% python3 -q
>>> import numpy as np
>>> np.set_printoptions(precision=1, suppress=True, linewidth=140, legacy="1.25")
>>> M = np.load("arr.npy")
>>> print(M)
[[-2  2  1  2  2  0  2]
 [ 2 -2  2  1  2  2  0]
 [ 0  2 -2  2  1  2  2]
 [ 2  0  2 -2  2  1  2]
 [ 2  2  0  2 -2  2  1]
 [ 1  2  2  0  2 -2  2]
 [ 2  1  2  2  0  2 -2]]
>>> x = np.array([3, 2, 0, -2, 1, 3, -3])
>>> rhs = M @ x
>>> beta, lr = np.zeros(7), 1 / np.linalg.norm(M, 2) ** 2
>>> for i in range(10):
...     beta -= lr * M.T @ (M @ beta - rhs)
...     if i % 2 == 0: print(i, round(np.linalg.norm(M @ beta - rhs), 1))
... 
0 9.0
2 5.9
4 5.3
6 4.8
8 4.4
>>> print(round(np.linalg.cond(M), 1))
5.1
>>> print(beta)
[ 3.   0.4  0.7 -0.7 -0.2  2.3 -1.4]
>>> Y = M / np.sqrt((M ** 2).mean(axis=1, keepdims=True))
>>> print(np.linalg.matrix_rank(Y) == np.linalg.matrix_rank(M))
True
>>> Y = M[0, 0] * M[1:] - np.outer(M[1:, 0], M[0])
>>> print(Y)
[[ 0  0 -6 -6 -8 -4 -4]
 [ 0 -4  4 -4 -2 -4 -4]
 [ 0 -4 -6  0 -8 -2 -8]
 [ 0 -8 -2 -8  0 -4 -6]
 [ 0 -6 -5 -2 -6  4 -6]
 [ 0 -6 -6 -8 -4 -4  0]]
>>> print(M[:, 0] / M[0, 0])
[ 1.  -1.  -0.  -1.  -1.  -0.5 -1. ]
>>> rng = np.random.default_rng(45)
>>> idx = rng.permutation(7)
>>> Y = M[:, idx] * rng.choice([-1, 1], 7)
>>> print(Y)
[[ 1  2  0 -2 -2  2  2]
 [ 2  0  2  2  2  1  2]
 [-2  2  2  0 -2  2  1]
 [ 2  2  1  2  0 -2  2]
 [ 0  1  2  2 -2  2 -2]
 [ 2  2 -2  1 -2  0  2]
 [ 2 -2  2  2 -1  2  0]]
>>> Uu, _, Vh = np.linalg.svd(M.T @ Y)
>>> print(np.round(np.linalg.lstsq(M, Y)[0], 1) + 0)
[[ 0.  0.  0.  1.  0.  0.  0.]
 [ 0.  0.  0.  0. -1.  0.  0.]
 [ 1.  0.  0.  0.  0.  0.  0.]
 [ 0.  0.  0.  0.  0.  1.  0.]
 [ 0.  0.  0.  0.  0.  0.  1.]
 [ 0.  0.  1.  0.  0.  0.  0.]
 [ 0.  1.  0.  0.  0.  0.  0.]]
